$ python -q
>>> import numpy as np
>>> import numpy.linalg as la
>>> np.set_printoptions(suppress=True, linewidth=160)
>>> A = np.load("case14.npy")
>>> print(A)
[[-3  0  0  0  0  0  0  0  0  0]
 [ 0  0  0  0  0  0  0  0  0  5]
 [ 0  0  0  0  8  0  0  0  0  0]
 [ 0  0  6  0  0  0  0  0  0  0]
 [ 0  0  0  0  0  0  0  0 -3  0]
 [ 0  0  0  6  0  0  0  0  0  0]
 [ 0  0  0  0  0 -7  0  0  0  0]
 [ 0  0  0  0  0  0 -3  0  0  0]
 [ 0 -7  0  0  0  0  0  0  0  0]
 [ 0  0  0  0  0  0  0  2  0  0]]
>>> rng = np.random.default_rng(44469)
>>> labels = rng.permutation(10)
>>> Y = A[:, labels] * rng.choice([-1, 1], 10)
>>> print(Y)
[[ 0  0  0  0  0  0  0  0  0  3]
 [ 0  0  0  0  0  5  0  0  0  0]
 [ 0  0  0  0  0  0  0 -8  0  0]
 [ 0  0  0 -6  0  0  0  0  0  0]
 [-3  0  0  0  0  0  0  0  0  0]
 [ 0  0 -6  0  0  0  0  0  0  0]
 [ 0  0  0  0  0  0 -7  0  0  0]
 [ 0  0  0  0  3  0  0  0  0  0]
 [ 0  0  0  0  0  0  0  0 -7  0]
 [ 0 -2  0  0  0  0  0  0  0  0]]
>>> U, _, vt = la.svd(A.T @ Y)
>>> print(np.round(U @ vt, 2) + 0)
[[ 0.  0.  0.  0.  0.  0.  0.  0.  0. -1.]
 [ 0.  0.  0.  0.  0.  0.  0.  0.  1.  0.]
 [ 0.  0.  0. -1.  0.  0.  0.  0.  0.  0.]
 [ 0.  0. -1.  0.  0.  0.  0.  0.  0.  0.]
 [ 0.  0.  0.  0.  0.  0.  0. -1.  0.  0.]
 [ 0.  0.  0.  0.  0.  0.  1.  0.  0.  0.]
 [ 0.  0.  0.  0. -1.  0.  0.  0.  0.  0.]
 [ 0. -1.  0.  0.  0.  0.  0.  0.  0.  0.]
 [ 1.  0.  0.  0.  0.  0.  0.  0.  0.  0.]
 [ 0.  0.  0.  0.  0.  1.  0.  0.  0.  0.]]
>>> print(labels)
[8 7 3 2 6 9 5 4 1 0]
>>> labels = rng.permutation(10)
>>> print(labels)
[6 7 5 4 2 8 9 1 3 0]
>>> Y = A[labels][:, labels]
>>> print(np.trace(Y))
-3
>>> print(Y)
[[ 0  0 -7  0  0  0  0  0  0  0]
 [-3  0  0  0  0  0  0  0  0  0]
 [ 0  0  0  0  0  0  0  0  6  0]
 [ 0  0  0  0  0 -3  0  0  0  0]
 [ 0  0  0  8  0  0  0  0  0  0]
 [ 0  0  0  0  0  0  0 -7  0  0]
 [ 0  2  0  0  0  0  0  0  0  0]
 [ 0  0  0  0  0  0  5  0  0  0]
 [ 0  0  0  0  6  0  0  0  0  0]
 [ 0  0  0  0  0  0  0  0  0 -3]]
>>> print(np.allclose(Y, A))
False
>>> M = np.load("sample13.npy")
>>> print(M)
[[ 3 -2 -3 -1  3 -1 -1]
 [-2  0  2 -1 -2  3  1]
 [ 1 -1  0 -2 -1 -1  2]
 [ 0 -1 -2 -2 -1 -1  0]
 [-3  0  1  1  2 -3 -3]
 [-1  0  1 -3 -1  2  3]
 [-3  1  1  1  2  1  2]]
>>> x = np.array([0, 0, 1, 5, 4, 0, 4])
>>> print((M @ x).argmax())
6
>>> print(la.norm(M @ x) <= la.norm(M, 2) * la.norm(x) + 1e-9)
True
>>> print(M * x)
[[  0   0  -3  -5  12   0  -4]
 [  0   0   2  -5  -8   0   4]
 [  0   0   0 -10  -4   0   8]
 [  0   0  -2 -10  -4   0   0]
 [  0   0   1   5   8   0 -12]
 [  0   0   1 -15  -4   0  12]
 [  0   0   1   5   8   0   8]]
>>> print(M @ (2 * x))
[  0 -14 -12 -32   4 -12  44]
>>> print(M @ np.eye(7)[0])
[ 3. -2.  1.  0. -3. -1. -3.]
>>> print((M * x).sum(axis=1))
[  0  -7  -6 -16   2  -6  22]
>>> print(M @ x)
[  0  -7  -6 -16   2  -6  22]
>>> W = np.array([[-5, 2], [-4, 1], [-3, -5], [-4, 0], [-1, 3], [1, 3], [-3, 1]])
>>> coef = np.array([2, 1])
>>> hid = np.maximum(M @ W + coef, 0)
>>> print(np.round((hid > 0).mean(axis=0), 2))
[0.86 0.43]
>>> print(la.matrix_rank(hid))
2
>>> print(hid)
[[ 7 25]
 [12  0]
 [ 3  0]
 [20  4]
 [14  0]
 [10  0]
 [ 0  2]]
>>> cent = np.array([[0, 2, -1], [1, -1, 1]])
>>> print(W @ cent)
[[  2 -12   7]
 [  1  -9   5]
 [ -5  -1  -2]
 [  0  -8   4]
 [  3  -5   4]
 [  3  -1   2]
 [  1  -7   4]]
>>> print(hid @ cent)
[[ 25 -11  18]
 [  0  24 -12]
 [  0   6  -3]
 [  4  36 -16]
 [  0  28 -14]
 [  0  20 -10]
 [  2  -2   2]]
>>> arr = np.loadtxt("out3.csv", delimiter=",")
>>> print(arr.round(2) + 0)
[[ -3.56 -18.8   -5.89  -7.4  -14.95  -9.44  -0.07]
 [ -3.23 -17.92  -5.8   -6.97 -14.18  -9.03  -0.13]
 [ -0.87 -10.93  -4.98  -3.62  -8.18  -5.85  -0.57]
 [ -0.02  -7.94  -4.51  -2.28  -5.68  -4.53  -0.75]
 [  0.1   -7.48  -4.43  -2.08  -5.3   -4.33  -0.77]
 [  0.41  -6.2   -4.19  -1.54  -4.25  -3.78  -0.84]
 [  0.77  -4.38  -3.77  -0.81  -2.8   -3.    -0.93]
 [  0.82  -4.07  -3.69  -0.7   -2.56  -2.87  -0.95]
 [  1.    -1.94  -2.97   0.02  -0.95  -1.97  -1.  ]
 [  0.99  -1.65  -2.84   0.1   -0.75  -1.85  -1.  ]
 [  0.88  -0.83  -2.35   0.27  -0.21  -1.47  -0.95]
 [  0.87  -0.8   -2.33   0.27  -0.2   -1.45  -0.95]
 [  0.84  -0.69  -2.24   0.28  -0.13  -1.4   -0.94]
 [  0.62  -0.25  -1.74   0.28   0.09  -1.12  -0.82]
 [  0.57  -0.19  -1.64   0.27   0.11  -1.07  -0.79]
 [  0.42  -0.07  -1.35   0.22   0.13  -0.92  -0.7 ]
 [  0.36  -0.04  -1.21   0.2    0.13  -0.86  -0.65]
 [  0.29  -0.01  -1.07   0.16   0.12  -0.78  -0.59]
 [  0.28  -0.01  -1.05   0.16   0.12  -0.77  -0.58]
 [  0.22   0.01  -0.9    0.13   0.1   -0.69  -0.51]
 [  0.07   0.01  -0.49   0.05   0.04  -0.42  -0.3 ]
 [  0.02   0.01  -0.26   0.01   0.01  -0.24  -0.17]
 [  0.     0.    -0.03   0.     0.    -0.03  -0.02]
 [  0.07   0.03   0.44   0.05   0.05   0.51   0.32]
 [  0.21   0.1    0.74   0.15   0.17   0.95   0.55]
 [  0.33   0.18   0.91   0.24   0.27   1.25   0.7 ]
 [  0.74   0.44   1.31   0.55   0.63   2.05   1.07]
 [  0.8    0.48   1.36   0.59   0.69   2.15   1.11]
 [  2.06   1.44   2.06   1.59   1.92   4.13   1.85]
 [  2.63   1.91   2.29   2.05   2.5    4.92   2.11]
 [  2.75   2.01   2.33   2.14   2.61   5.08   2.16]
 [  3.3    2.48   2.52   2.59   3.18   5.81   2.38]
 [  5.89   4.83   3.21   4.75   5.98   9.11   3.29]
 [  8.09   6.93   3.66   6.6    8.42  11.75   3.93]
 [ 11.75  10.58   4.26   9.74  12.6   16.01   4.85]
 [ 14.63  13.55   4.65  12.23  15.95  19.28   5.5 ]
 [ 18.77  17.92   5.13  15.85  20.85  23.9    6.34]
 [ 22.12  21.53   5.47  18.79  24.86  27.59   6.97]
 [ 22.32  21.75   5.49  18.97  25.1   27.81   7.01]]
>>> C2 = np.cov(arr, rowvar=False)
>>> print(C2.shape)
(7, 7)
>>> print(np.round(arr.std(axis=0), 2))
[6.19 8.2  3.18 5.74 8.33 8.89 2.37]
>>> print(np.argwhere(np.triu(np.abs(np.corrcoef(arr.T)) > 0.8, 1)))
[[0 1]
 [0 3]
 [0 4]
 [0 5]
 [0 6]
 [1 2]
 [1 3]
 [1 4]
 [1 5]
 [1 6]
 [2 3]
 [2 4]
 [2 5]
 [2 6]
 [3 4]
 [3 5]
 [3 6]
 [4 5]
 [4 6]
 [5 6]]
>>> W0 = np.load("dump.npy")
>>> print(W0.round(2))
[[ 0.01 -0.02  0.06  0.01  0.05  0.01  0.01  0.01 -0.01]
 [-0.02  0.06 -0.19 -0.02 -0.14 -0.02 -0.02 -0.02  0.02]
 [ 0.06 -0.19  0.56  0.06  0.43  0.06  0.06  0.06 -0.06]
 [ 0.01 -0.02  0.06  0.01  0.05  0.01  0.01  0.01 -0.01]
 [ 0.05 -0.14  0.43  0.05  0.34  0.05  0.05  0.05 -0.05]
 [ 0.01 -0.02  0.06  0.01  0.05  0.01  0.01  0.01 -0.01]
 [ 0.01 -0.02  0.06  0.01  0.05  0.01  0.01  0.01 -0.01]
 [ 0.01 -0.02  0.06  0.01  0.05  0.01  0.01  0.01 -0.01]
 [-0.01  0.02 -0.06 -0.01 -0.05 -0.01 -0.01 -0.01  0.01]]
>>> rk = la.matrix_rank(W0)
>>> print(rk)
1
>>> N = la.svd(W0)[2][rk:].T
>>> print(np.allclose(W0 @ N, 0))
True
>>> print(N.shape)
(9, 8)
>>> print(np.round(np.sort(np.abs(la.eigvals(W0))), 2) + 0)
[0. 0. 0. 0. 0. 0. 0. 0. 1.]
>>> print(np.allclose(W0, W0.T))
True
>>> assert W0 == W0.T
Traceback (most recent call last):
  File "<python-input-52>", line 1, in <module>
    assert W0 == W0.T
           ^^^^^^^^^^
ValueError: The truth value of an array with more than one element is ambiguous. Use a.any() or a.all()
>>> print(np.round(la.matrix_power(W0, 3), 2))
[[ 0.01 -0.02  0.06  0.01  0.05  0.01  0.01  0.01 -0.01]
 [-0.02  0.06 -0.19 -0.02 -0.14 -0.02 -0.02 -0.02  0.02]
 [ 0.06 -0.19  0.56  0.06  0.43  0.06  0.06  0.06 -0.06]
 [ 0.01 -0.02  0.06  0.01  0.05  0.01  0.01  0.01 -0.01]
 [ 0.05 -0.14  0.43  0.05  0.34  0.05  0.05  0.05 -0.05]
 [ 0.01 -0.02  0.06  0.01  0.05  0.01  0.01  0.01 -0.01]
 [ 0.01 -0.02  0.06  0.01  0.05  0.01  0.01  0.01 -0.01]
 [ 0.01 -0.02  0.06  0.01  0.05  0.01  0.01  0.01 -0.01]
 [-0.01  0.02 -0.06 -0.01 -0.05 -0.01 -0.01 -0.01  0.01]]
>>> W0.inv()
Traceback (most recent call last):
  File "<python-input-54>", line 1, in <module>
    W0.inv()
    ^^^^^^
AttributeError: 'numpy.ndarray' object has no attribute 'inv'
>>> la.determinant(W0)
Traceback (most recent call last):
  File "<python-input-55>", line 1, in <module>
    la.determinant(W0)
    ^^^^^^^^^^^^^^
AttributeError: module 'numpy.linalg' has no attribute 'determinant'
>>> print(round(np.abs(la.eigvals(W0)).max(), 2))
1.0
>>> Y = W0 / la.norm(W0, axis=1, keepdims=True)
>>> C2 = Y @ Y.T
>>> print(np.round(la.norm(Y, axis=1), 2))
[1. 1. 1. 1. 1. 1. 1. 1. 1.]
>>> print((C2 - 2 * np.eye(9)).round(6).argmax(axis=1))
[2 8 0 0 0 0 0 0 1]
>>> print(np.argwhere(np.triu(np.abs(C2) > 0.95, 1)))
[[0 1]
 [0 2]
 [0 3]
 [0 4]
 [0 5]
 [0 6]
 [0 7]
 [0 8]
 [1 2]
 [1 3]
 [1 4]
 [1 5]
 [1 6]
 [1 7]
 [1 8]
 [2 3]
 [2 4]
 [2 5]
 [2 6]
 [2 7]
 [2 8]
 [3 4]
 [3 5]
 [3 6]
 [3 7]
 [3 8]
 [4 5]
 [4 6]
 [4 7]
 [4 8]
 [5 6]
 [5 7]
 [5 8]
 [6 7]
 [6 8]
 [7 8]]
>>> print(np.degrees(np.arccos(np.clip(C2[4, 1], -1, 1))))
180.0
